$ ipython --no-banner

In [1]: import numpy as np

In [2]: import numpy.linalg as la

In [3]: np.set_printoptions(precision=1, suppress=True, linewidth=200, floatmode="fixed")

In [4]: tidy = lambda a: np.round(a, 1) + 0

In [5]: J = np.load("sample16.npy")

In [6]: print(J)
[[ 1 -1 -1  1 -1  1  1 -1]
 [ 1  1 -1 -1 -1 -1  1  1]
 [ 1  1  1  1 -1 -1 -1 -1]]

In [7]: th = np.radians(30)

In [8]: Rm = np.eye(8)

In [9]: Rm[7, 7] = Rm[5, 5] = np.cos(th)

In [10]: Rm[7, 5], Rm[5, 7] = -np.sin(th), np.sin(th)

In [11]: print(tidy(Rm))
[[ 1.0  0.0  0.0  0.0  0.0  0.0  0.0  0.0]
 [ 0.0  1.0  0.0  0.0  0.0  0.0  0.0  0.0]
 [ 0.0  0.0  1.0  0.0  0.0  0.0  0.0  0.0]
 [ 0.0  0.0  0.0  1.0  0.0  0.0  0.0  0.0]
 [ 0.0  0.0  0.0  0.0  1.0  0.0  0.0  0.0]
 [ 0.0  0.0  0.0  0.0  0.0  0.9  0.0  0.5]
 [ 0.0  0.0  0.0  0.0  0.0  0.0  1.0  0.0]
 [ 0.0  0.0  0.0  0.0  0.0 -0.5  0.0  0.9]]

In [12]: other = J @ Rm.T

In [13]: print(tidy(np.abs(other - J).max(axis=0)))
[0.0 0.0 0.0 0.0 0.0 0.6 0.0 0.6]

In [14]: print(np.allclose(J @ J.T, other @ other.T))
True

In [15]: print(tidy(other))
[[ 1.0 -1.0 -1.0  1.0 -1.0  0.4  1.0 -1.4]
 [ 1.0  1.0 -1.0 -1.0 -1.0 -0.4  1.0  1.4]
 [ 1.0  1.0  1.0  1.0 -1.0 -1.4 -1.0 -0.4]]

In [16]: other = J / la.norm(J, axis=1, keepdims=True)

In [17]: G = other @ other.T

In [18]: print(tidy(la.norm(other, axis=1)))
[1.0 1.0 1.0]

In [19]: print(tidy(G[1]))
[0.0 1.0 0.0]

In [20]: print(np.degrees(np.arccos(np.clip(G[1, 2], -1, 1))))
90.0

In [21]: print((G - 2 * np.eye(3)).round(6).argmax(axis=1))
[1 0 0]

In [22]: W1 = np.array([[0, 0], [0, 0], [0, 0], [0, 1], [0, 2], [0, 0], [0, 1], [2, 2]])

In [23]: coef = np.array([5, 1])

In [24]: act = np.maximum(J @ W1 + coef, 0)

In [25]: print(tidy((act > 0).mean(axis=0)))
[1.0 0.3]

In [26]: print(la.matrix_rank(act))
2

In [27]: C = np.array([[2, 2, 2], [1, 1, 0]])

In [28]: print((act @ C).round(6).argmax(axis=1))
[0 0 0]

In [29]: print(act @ C)
[[ 6  6  6]
 [15 15 14]
 [ 6  6  6]]

In [30]: print(W1 @ C)
[[0 0 0]
 [0 0 0]
 [0 0 0]
 [1 1 0]
 [2 2 0]
 [0 0 0]
 [1 1 0]
 [6 6 4]]

In [31]: other = J / np.sqrt((J ** 2).mean(axis=1, keepdims=True))

In [32]: print(other[2])
[ 1.0  1.0  1.0  1.0 -1.0 -1.0 -1.0 -1.0]

In [33]: print(la.matrix_rank(other) == la.matrix_rank(J))
True

In [34]: G = J.T @ J

In [35]: print(tidy(la.eigvalsh(G)[::-1]))
[8.0 8.0 8.0 0.0 0.0 0.0 0.0 0.0]

In [36]: print(G)
[[ 3  1 -1  1 -3 -1  1 -1]
 [ 1  3  1 -1 -1 -3 -1  1]
 [-1  1  3  1  1 -1 -3 -1]
 [ 1 -1  1  3 -1  1 -1 -3]
 [-3 -1  1 -1  3  1 -1  1]
 [-1 -3 -1  1  1  3  1 -1]
 [ 1 -1 -3 -1 -1  1  3  1]
 [-1  1 -1 -3  1 -1  1  3]]

In [37]: data = np.load("arr.npy")

In [38]: print(tidy(data))
[[ 0.6  0.0  0.0]
 [-0.9 -0.1  0.1]
 [-0.2  0.0  0.0]]

In [39]: print(np.unique(data.round(6), axis=0).shape)
(3, 3)

In [40]: print(np.allclose(data[:-1].T @ la.lstsq(data[:-1].T, data[-1])[0], data[-1]))
True

In [41]: print(la.lstsq(data[:-1].T, data[-1])[2])
1

In [42]: print(np.abs(np.diag(la.qr(data)[1])) > 1e-9)
[ True False False]

In [43]: print(tidy(data @ la.pinv(data) @ data))
[[ 0.6  0.0  0.0]
 [-0.9 -0.1  0.1]
 [-0.1  0.0  0.0]]

In [44]: mat = np.array([[17.9, -5.3, 7.3],
    ...:     [12.0, 9.3, 13.1],
    ...:     [-4.5, 13.9, -13.6],
    ...:     [-6.0, -3.2, -18.8],
    ...:     [2.1, -6.6, 18.8],
    ...:     [6.7, -11.3, -15.1],
    ...:     [-2.8, 0.2, -19.8],
    ...:     [6.3, -8.5, -16.9],
    ...:     [6.0, -11.9, 14.9],
    ...:     [-19.1, -5.0, -3.0]])

In [45]: print(mat)
[[ 17.9  -5.3   7.3]
 [ 12.0   9.3  13.1]
 [ -4.5  13.9 -13.6]
 [ -6.0  -3.2 -18.8]
 [  2.1  -6.6  18.8]
 [  6.7 -11.3 -15.1]
 [ -2.8   0.2 -19.8]
 [  6.3  -8.5 -16.9]
 [  6.0 -11.9  14.9]
 [-19.1  -5.0  -3.0]]

In [46]: C = mat[[1, 7]].astype(float)

In [47]: for _ in range(3):
    ...:     idx = la.norm(mat[:, None] - C, axis=-1).argmin(axis=1)
    ...:     C = np.array([mat[idx == j].mean(axis=0) for j in range(2)])
    ...: 

In [48]: print(idx)
[0 0 1 1 0 1 1 1 0 1]

In [49]: print(tidy(C[1] - C[0]))
[-12.7   1.3 -28.1]

In [50]: print(np.bincount(idx))
[4 6]

In [51]: print(tidy(C))
[[  9.5  -3.6  13.5]
 [ -3.2  -2.3 -14.5]]

In [52]: other = C / np.sqrt((C ** 2).mean(axis=1, keepdims=True))

In [53]: print(tidy(C - C.mean(axis=1, keepdims=True)))
[[  3.0 -10.1   7.1]
 [  3.5   4.4  -7.8]]

In [54]: print(tidy(la.norm(other, axis=1)))
[1.7 1.7]

In [55]: E = np.array([[0, 0, 1, 1], [1, 0, 1, 1], [0, 0, 1, 1]])

In [56]: # rows 0 and 2 are equal

In [57]: left, s, VT = la.svd(E)

In [58]: print(tidy(s))
[2.5 0.8 0.0]

In [59]: other = left[:, :2] @ np.diag(s[:2]) @ VT[:2]

In [60]: print(tidy(other))
[[0.0 0.0 1.0 1.0]
 [1.0 0.0 1.0 1.0]
 [0.0 0.0 1.0 1.0]]

In [61]: print(tidy(la.norm(E - other, 2)), tidy(s[2]))
0.0 0.0

In [62]: x0 = np.array([7, -2, 9, 9, 0, -6, -8, -1])

In [63]: print((J @ x0).argmax())
2

In [64]: print((J * x0).sum(axis=1))
[ -4 -16  38]

In [65]: print(la.norm(J @ x0) <= la.norm(J, 2) * la.norm(x0) + 1e-9)
True

In [66]: print(J @ np.eye(8)[0])
[1.0 1.0 1.0]

In [67]: print(E.reshape(2, -1))
[[0 0 1 1 1 0]
 [1 1 0 0 1 1]]

In [68]: print(E.ravel(order="F"))
[0 1 0 0 0 0 1 1 1 1 1 1]

In [69]: t3 = E.reshape(3, 2, -1)

In [70]: print(t3.transpose(1, 0, 2))
[[[0 0]
  [1 0]
  [0 0]]

 [[1 1]
  [1 1]
  [1 1]]]

In [71]: print(np.einsum("ihd,ihd->ih", t3, t3))
[[0 2]
 [1 2]
 [0 2]]

In [72]: print(tidy(np.trace(la.pinv(E) @ E)))
2.0

In [73]: print(np.unique(E.round(6), axis=0).shape)
(2, 4)

In [74]: print(np.allclose(E[:-1].T @ la.lstsq(E[:-1].T, E[-1])[0], E[-1]))
True

In [75]: print(np.abs(np.diag(la.qr(E)[1])) > 1e-9)
[ True False  True]

In [76]: G = E.T @ E

In [77]: print(G)
[[1 0 1 1]
 [0 0 0 0]
 [1 0 3 3]
 [1 0 3 3]]

In [78]: print(np.trace(G), (E ** 2).sum())
7 7

In [79]: print(np.diag(G))
[1 0 3 3]

In [80]: other = np.array([[4, 0], [4, 5]])

In [81]: C = np.array([[-1, 3, 1], [-3, -3, -1], [2, 2, -1]])

In [82]: K = np.kron(other, C)

In [83]: print(K)
[[ -4  12   4   0   0   0]
 [-12 -12  -4   0   0   0]
 [  8   8  -4   0   0   0]
 [ -4  12   4  -5  15   5]
 [-12 -12  -4 -15 -15  -5]
 [  8   8  -4  10  10  -5]]

In [84]: G = K.T @ K

In [85]: print(tidy(la.svd(K, compute_uv=False) ** 2))
[1424.7  396.3  239.3   82.4   66.5   13.8]

In [86]: print(la.matrix_rank(G))
6

In [87]: print(G)
[[448 320   0 280 200   0]
 [320 704 128 200 440  80]
 [  0 128  96   0  80  60]
 [280 200   0 350 250   0]
 [200 440  80 250 550 100]
 [  0  80  60   0 100  75]]
